% python3 -q
>>> import numpy as np
>>> np.set_printoptions(precision=1, suppress=True, linewidth=140, sign=" ")
>>> m1 = np.load("m.npy")
>>> m1
array([[ 1. ,  0.7,  0.5,  0.3],
       [ 0.7,  1. ,  0.7,  0.5],
       [ 0.5,  0.7,  1. ,  0.7],
       [ 0.3,  0.5,  0.7,  1. ]])
>>> vals, V = np.linalg.eigh(m1)
>>> vec = np.array([0, 0, 2, 2])
>>> V * np.abs(vals) @ V.T
array([[ 1. ,  0.7,  0.5,  0.3],
       [ 0.7,  1. ,  0.7,  0.5],
       [ 0.5,  0.7,  1. ,  0.7],
       [ 0.3,  0.5,  0.7,  1. ]])
>>> (np.sign(V[:, -1].round(6)) == np.sign(V[0, -1].round(6))).astype(int)
array([ 1,  1,  1,  1])
>>> round(np.abs(m1).sum(axis=1).max(), 1), round(float(np.abs(vals).max()), 1)
(np.float64(2.9), 2.7)
>>> mat = np.load("arr.npy")
>>> mat
array([[ 1. ,  0. ,  0. ,  0. ,  0. ,  0. ,  0. ,  0. ,  0. ,  0. ,  0. ],
       [ 0. ,  1. ,  0. ,  0. ,  0. ,  0. ,  0. ,  0. ,  0. ,  0. ,  0. ],
       [ 0. ,  0. ,  1. ,  0. ,  0. ,  0. ,  0. ,  0. ,  0. ,  0. ,  0. ],
       [ 0. ,  0. ,  0. ,  1. ,  0. ,  0. ,  0. ,  0. ,  0. ,  0. ,  0. ],
       [ 0. ,  0. ,  0. ,  0. ,  1. ,  0. ,  0. ,  0. ,  0. ,  0. ,  0. ],
       [ 0. ,  0. ,  0. ,  0. ,  0. ,  1. ,  0. ,  0. ,  0. ,  0. ,  0. ],
       [ 0. ,  0. ,  0. ,  0. ,  0. ,  0. ,  0.5,  0.9,  0. ,  0. ,  0. ],
       [ 0. ,  0. ,  0. ,  0. ,  0. ,  0. , -0.9,  0.5,  0. ,  0. ,  0. ],
       [ 0. ,  0. ,  0. ,  0. ,  0. ,  0. ,  0. ,  0. ,  1. ,  0. ,  0. ],
       [ 0. ,  0. ,  0. ,  0. ,  0. ,  0. ,  0. ,  0. ,  0. ,  1. ,  0. ],
       [ 0. ,  0. ,  0. ,  0. ,  0. ,  0. ,  0. ,  0. ,  0. ,  0. ,  1. ]])
>>> mat @ mat
array([[ 1. ,  0. ,  0. ,  0. ,  0. ,  0. ,  0. ,  0. ,  0. ,  0. ,  0. ],
       [ 0. ,  1. ,  0. ,  0. ,  0. ,  0. ,  0. ,  0. ,  0. ,  0. ,  0. ],
       [ 0. ,  0. ,  1. ,  0. ,  0. ,  0. ,  0. ,  0. ,  0. ,  0. ,  0. ],
       [ 0. ,  0. ,  0. ,  1. ,  0. ,  0. ,  0. ,  0. ,  0. ,  0. ,  0. ],
       [ 0. ,  0. ,  0. ,  0. ,  1. ,  0. ,  0. ,  0. ,  0. ,  0. ,  0. ],
       [ 0. ,  0. ,  0. ,  0. ,  0. ,  1. ,  0. ,  0. ,  0. ,  0. ,  0. ],
       [ 0. ,  0. ,  0. ,  0. ,  0. ,  0. , -0.5,  0.9,  0. ,  0. ,  0. ],
       [ 0. ,  0. ,  0. ,  0. ,  0. ,  0. , -0.9, -0.5,  0. ,  0. ,  0. ],
       [ 0. ,  0. ,  0. ,  0. ,  0. ,  0. ,  0. ,  0. ,  1. ,  0. ,  0. ],
       [ 0. ,  0. ,  0. ,  0. ,  0. ,  0. ,  0. ,  0. ,  0. ,  1. ,  0. ],
       [ 0. ,  0. ,  0. ,  0. ,  0. ,  0. ,  0. ,  0. ,  0. ,  0. ,  1. ]])
>>> (np.linalg.matrix_power((mat != 0) + (mat.T != 0) + np.eye(11), 11) > 0).astype(int)
array([[ 1,  0,  0,  0,  0,  0,  0,  0,  0,  0,  0],
       [ 0,  1,  0,  0,  0,  0,  0,  0,  0,  0,  0],
       [ 0,  0,  1,  0,  0,  0,  0,  0,  0,  0,  0],
       [ 0,  0,  0,  1,  0,  0,  0,  0,  0,  0,  0],
       [ 0,  0,  0,  0,  1,  0,  0,  0,  0,  0,  0],
       [ 0,  0,  0,  0,  0,  1,  0,  0,  0,  0,  0],
       [ 0,  0,  0,  0,  0,  0,  1,  1,  0,  0,  0],
       [ 0,  0,  0,  0,  0,  0,  1,  1,  0,  0,  0],
       [ 0,  0,  0,  0,  0,  0,  0,  0,  1,  0,  0],
       [ 0,  0,  0,  0,  0,  0,  0,  0,  0,  1,  0],
       [ 0,  0,  0,  0,  0,  0,  0,  0,  0,  0,  1]])
>>> np.flatnonzero(np.linalg.matrix_power((mat != 0) + (mat.T != 0) + np.eye(11), 11)[2])
array([ 2])
>>> (mat != 0).astype(int)
array([[ 1,  0,  0,  0,  0,  0,  0,  0,  0,  0,  0],
       [ 0,  1,  0,  0,  0,  0,  0,  0,  0,  0,  0],
       [ 0,  0,  1,  0,  0,  0,  0,  0,  0,  0,  0],
       [ 0,  0,  0,  1,  0,  0,  0,  0,  0,  0,  0],
       [ 0,  0,  0,  0,  1,  0,  0,  0,  0,  0,  0],
       [ 0,  0,  0,  0,  0,  1,  0,  0,  0,  0,  0],
       [ 0,  0,  0,  0,  0,  0,  1,  1,  0,  0,  0],
       [ 0,  0,  0,  0,  0,  0,  1,  1,  0,  0,  0],
       [ 0,  0,  0,  0,  0,  0,  0,  0,  1,  0,  0],
       [ 0,  0,  0,  0,  0,  0,  0,  0,  0,  1,  0],
       [ 0,  0,  0,  0,  0,  0,  0,  0,  0,  0,  1]])
>>> np.sort(np.linalg.eigvals(mat).real)
array([ 0.5,  0.5,  1. ,  1. ,  1. ,  1. ,  1. ,  1. ,  1. ,  1. ,  1. ])
>>> vec = np.array([-9, 3, 0, -7, -8, -7, 3, -3, 7, -7, -2])
>>> mat @ np.eye(11)[6]
array([ 0. ,  0. ,  0. ,  0. ,  0. ,  0. ,  0.5, -0.9,  0. ,  0. ,  0. ])
>>> mat * vec
array([[-9. ,  0. ,  0. , -0. , -0. , -0. ,  0. , -0. ,  0. , -0. , -0. ],
       [-0. ,  3. ,  0. , -0. , -0. , -0. ,  0. , -0. ,  0. , -0. , -0. ],
       [-0. ,  0. ,  0. , -0. , -0. , -0. ,  0. , -0. ,  0. , -0. , -0. ],
       [-0. ,  0. ,  0. , -7. , -0. , -0. ,  0. , -0. ,  0. , -0. , -0. ],
       [-0. ,  0. ,  0. , -0. , -8. , -0. ,  0. , -0. ,  0. , -0. , -0. ],
       [-0. ,  0. ,  0. , -0. , -0. , -7. ,  0. , -0. ,  0. , -0. , -0. ],
       [-0. ,  0. ,  0. , -0. , -0. , -0. ,  1.5, -2.6,  0. , -0. , -0. ],
       [-0. ,  0. ,  0. , -0. , -0. , -0. , -2.6, -1.5,  0. , -0. , -0. ],
       [-0. ,  0. ,  0. , -0. , -0. , -0. ,  0. , -0. ,  7. , -0. , -0. ],
       [-0. ,  0. ,  0. , -0. , -0. , -0. ,  0. , -0. ,  0. , -7. , -0. ],
       [-0. ,  0. ,  0. , -0. , -0. , -0. ,  0. , -0. ,  0. , -0. , -2. ]])
>>> np.sign((mat @ vec).round(6))
array([-1.,  1.,  0., -1., -1., -1., -1., -1.,  1., -1., -1.])
>>> mat @ np.ones(11)
array([ 1. ,  1. ,  1. ,  1. ,  1. ,  1. ,  1.4, -0.4,  1. ,  1. ,  1. ])
>>> (mat * vec).sum(axis=1)
array([-9. ,  3. ,  0. , -7. , -8. , -7. , -1.1, -4.1,  7. , -7. , -2. ])
>>> F = np.loadtxt("x.csv", delimiter=",")
>>> F
array([[ 14.,   8.,   7.,   9.,  10.,   9.,  16.,   8.,   4.,  15.,   9.,  12.],
       [  8.,  10.,   2.,   2.,  14.,   4.,   1.,  11.,  12.,   7.,   6.,   8.],
       [  7.,   2.,   2.,  15.,   4.,   7.,  12.,   9.,   8.,   7.,   4.,  11.],
       [  9.,   2.,  15.,   6.,   9.,  12.,  15.,   7.,  13.,   8.,   5.,   8.],
       [ 10.,  14.,   4.,   9.,  16.,  14.,  12.,   4.,   9.,  10.,  15.,  15.],
       [  9.,   4.,   7.,  12.,  14.,   4.,  11.,  15.,  10.,   5.,  10.,   6.],
       [ 16.,   1.,  12.,  15.,  12.,  11.,  18.,  14.,   8.,  12.,  11.,   9.],
       [  8.,  11.,   9.,   7.,   4.,  15.,  14.,   0.,  11.,   9.,   5.,   6.],
       [  4.,  12.,   8.,  13.,   9.,  10.,   8.,  11.,  12.,   0.,  12.,   6.],
       [ 15.,   7.,   7.,   8.,  10.,   5.,  12.,   9.,   0.,  14.,  13.,   6.],
       [  9.,   6.,   4.,   5.,  15.,  10.,  11.,   5.,  12.,  13.,   6.,   9.],
       [ 12.,   8.,  11.,   8.,  15.,   6.,   9.,   6.,   6.,   6.,   9.,   6.]])
>>> np.all(np.linalg.eigvalsh(F) > 0)
np.False_
>>> E = np.load("dump.npy")
>>> E
array([[ 0, -1,  1, -1,  3, -2,  5, -4,  0,  3, -4,  3],
       [ 1,  0,  4,  4, -3, -6, -2, -2,  1,  0, -9,  4],
       [-1, -4,  0,  1, -8,  5,  5, -8,  1, -2,  3,  1],
       [ 1, -4, -1,  0,  2, -8,  1, -8, -4,  0, -6,  0],
       [-3,  3,  8, -2,  0, -1,  0,  5,  0,  2,  0, -1],
       [ 2,  6, -5,  8,  1,  0,  0,  8, -4,  4,  6, -2],
       [-5,  2, -5, -1,  0,  0,  0, -8, -9,  2,  6,  2],
       [ 4,  2,  8,  8, -5, -8,  8,  0,  4, -1,  9,  2],
       [ 0, -1, -1,  4,  0,  4,  9, -4,  0, -3, -5, -2],
       [-3,  0,  2,  0, -2, -4, -2,  1,  3,  0, -4, -9],
       [ 4,  9, -3,  6,  0, -6, -6, -9,  5,  4,  0, -4],
       [-3, -4, -1,  0,  1,  2, -2, -2,  2,  9,  4,  0]])
>>> vec = np.array([-1, -1, 0, -3, -1, 1, 1, -1, 2, -2, 2, -2])
>>> np.round(np.linalg.eigvals(E).real, 1) + 0
array([ 0.,  0.,  0.,  0.,  0.,  0.,  0.,  0.,  0.,  0.,  0.,  0.])
>>> vec @ E @ vec
np.int64(0)
>>> np.linalg.svd(E, compute_uv=False)
array([ 22.4,  22.4,  20.2,  20.2,  13.6,  13.6,  10.2,  10.2,   7.8,   7.8,   2. ,   2. ])
>>> Q = np.linalg.solve(np.eye(12) - E, np.eye(12) + E)
>>> np.round(Q @ Q.T, 1) + 0
array([[ 1.,  0.,  0.,  0.,  0.,  0.,  0.,  0.,  0.,  0.,  0.,  0.],
       [ 0.,  1.,  0.,  0.,  0.,  0.,  0.,  0.,  0.,  0.,  0.,  0.],
       [ 0.,  0.,  1.,  0.,  0.,  0.,  0.,  0.,  0.,  0.,  0.,  0.],
       [ 0.,  0.,  0.,  1.,  0.,  0.,  0.,  0.,  0.,  0.,  0.,  0.],
       [ 0.,  0.,  0.,  0.,  1.,  0.,  0.,  0.,  0.,  0.,  0.,  0.],
       [ 0.,  0.,  0.,  0.,  0.,  1.,  0.,  0.,  0.,  0.,  0.,  0.],
       [ 0.,  0.,  0.,  0.,  0.,  0.,  1.,  0.,  0.,  0.,  0.,  0.],
       [ 0.,  0.,  0.,  0.,  0.,  0.,  0.,  1.,  0.,  0.,  0.,  0.],
       [ 0.,  0.,  0.,  0.,  0.,  0.,  0.,  0.,  1.,  0.,  0.,  0.],
       [ 0.,  0.,  0.,  0.,  0.,  0.,  0.,  0.,  0.,  1.,  0.,  0.],
       [ 0.,  0.,  0.,  0.,  0.,  0.,  0.,  0.,  0.,  0.,  1.,  0.],
       [ 0.,  0.,  0.,  0.,  0.,  0.,  0.,  0.,  0.,  0.,  0.,  1.]])
